$ python -q
>>> import numpy as np
>>> from numpy import linalg as LA
>>> np.set_printoptions(precision=2, suppress=True, linewidth=140, sign=" ")
>>> feats = np.loadtxt("mat.csv", delimiter=",")
>>> feats
array([[  2.,   2.,   0.,   0.,   0.,   0.],
       [  6.,   2.,   3.,   4.,   1.,   1.],
       [  8.,   2.,   5.,   6.,   2.,   2.],
       [  0.,   2.,   0.,   0.,   0.,   0.],
       [  0.,   2.,   0.,   0.,   0.,   0.],
       [  0.,   2.,   0.,   0.,   0.,   0.],
       [  8.,   2.,   5.,   6.,   2.,   2.],
       [ 10.,   2.,   7.,   8.,   3.,   3.],
       [  8.,   2.,   5.,   6.,   2.,   2.],
       [ 12.,   2.,   9.,  10.,   4.,   4.],
       [ 12.,   2.,   9.,  10.,   4.,   4.],
       [  0.,   2.,   0.,   0.,   0.,   0.],
       [  0.,   2.,   0.,   0.,   0.,   0.],
       [  8.,   2.,   5.,   6.,   2.,   2.],
       [ 12.,   2.,   9.,  10.,   4.,   4.],
       [  4.,   2.,   1.,   2.,   0.,   0.],
       [  0.,   2.,   0.,   0.,   0.,   0.],
       [ 12.,   2.,   9.,  10.,   4.,   4.],
       [  0.,   2.,   0.,   0.,   0.,   0.],
       [  2.,   2.,   0.,   0.,   0.,   0.],
       [  6.,   2.,   3.,   4.,   1.,   1.],
       [ 12.,   2.,   9.,  10.,   4.,   4.],
       [  0.,   2.,   0.,   0.,   0.,   0.]])
>>> round(float(LA.norm(feats, 2) / LA.norm(feats)), 2)
0.99
>>> LA.cond(feats) > 100
np.True_
>>> LA.matrix_rank(feats, rtol=0.1)
np.int64(2)
>>> r0, r1 = feats[12], feats[10]
>>> r0 @ r1
np.float64(4.0)
>>> r0 @ r0
np.float64(4.0)
>>> p = (r0 @ r1) / (r0 @ r0) * r0
>>> np.outer(r0, r1)
array([[  0.,   0.,   0.,   0.,   0.,   0.],
       [ 24.,   4.,  18.,  20.,   8.,   8.],
       [  0.,   0.,   0.,   0.,   0.,   0.],
       [  0.,   0.,   0.,   0.,   0.,   0.],
       [  0.,   0.,   0.,   0.,   0.,   0.],
       [  0.,   0.,   0.,   0.,   0.,   0.]])
>>> r1 - p
array([ 12.,   0.,   9.,  10.,   4.,   4.])
>>> round(LA.norm(r0 + r1) ** 2 + LA.norm(r0 - r1) ** 2, 2)
np.float64(730.0)
>>> r0 = np.array([2, 1])
>>> np.cross(feats[19, :3], feats[20, :3])
array([ 6., -6., -8.])
>>> np.correlate(feats[19], feats[20], "full")
array([  2.,   4.,  10.,  14.,  10.,  16.,  12.,   0.,   0.,   0.,   0.])
>>> np.array([np.convolve(row, r0, "same") for row in feats])
array([[  4.,   6.,   2.,   0.,   0.,   0.],
       [ 12.,  10.,   8.,  11.,   6.,   3.],
       [ 16.,  12.,  12.,  17.,  10.,   6.],
       [  0.,   4.,   2.,   0.,   0.,   0.],
       [  0.,   4.,   2.,   0.,   0.,   0.],
       [  0.,   4.,   2.,   0.,   0.,   0.],
       [ 16.,  12.,  12.,  17.,  10.,   6.],
       [ 20.,  14.,  16.,  23.,  14.,   9.],
       [ 16.,  12.,  12.,  17.,  10.,   6.],
       [ 24.,  16.,  20.,  29.,  18.,  12.],
       [ 24.,  16.,  20.,  29.,  18.,  12.],
       [  0.,   4.,   2.,   0.,   0.,   0.],
       [  0.,   4.,   2.,   0.,   0.,   0.],
       [ 16.,  12.,  12.,  17.,  10.,   6.],
       [ 24.,  16.,  20.,  29.,  18.,  12.],
       [  8.,   8.,   4.,   5.,   2.,   0.],
       [  0.,   4.,   2.,   0.,   0.,   0.],
       [ 24.,  16.,  20.,  29.,  18.,  12.],
       [  0.,   4.,   2.,   0.,   0.,   0.],
       [  4.,   6.,   2.,   0.,   0.,   0.],
       [ 12.,  10.,   8.,  11.,   6.,   3.],
       [ 24.,  16.,  20.,  29.,  18.,  12.],
       [  0.,   4.,   2.,   0.,   0.,   0.]])
>>> np.polyval(r0, feats[19])
array([ 5.,  5.,  1.,  1.,  1.,  1.])
>>> U, sv, vt = LA.svd(feats)
>>> np.argmax(sv[:-1] / (sv[1:] + 1e-6)) + 1
np.int64(4)
>>> sv.round(2) + 0
array([ 52.3 ,   7.  ,   3.12,   0.91,   0.  ,   0.  ])
>>> A2 = U[:, :4] @ np.diag(sv[:4]) @ vt[:4]
>>> round(float(np.abs(feats - A2).max()), 2)
0.0
>>> round(float(LA.norm(feats - A2) / LA.norm(feats)), 2)
0.0
>>> LA.matrix_rank(feats, rtol=0.05)
np.int64(3)
>>> round(float(LA.norm(feats - A2, 2)), 2), round(float(sv[4]), 2)
(0.0, 0.0)
>>> LA.matrix_rank(A2)
np.int64(4)
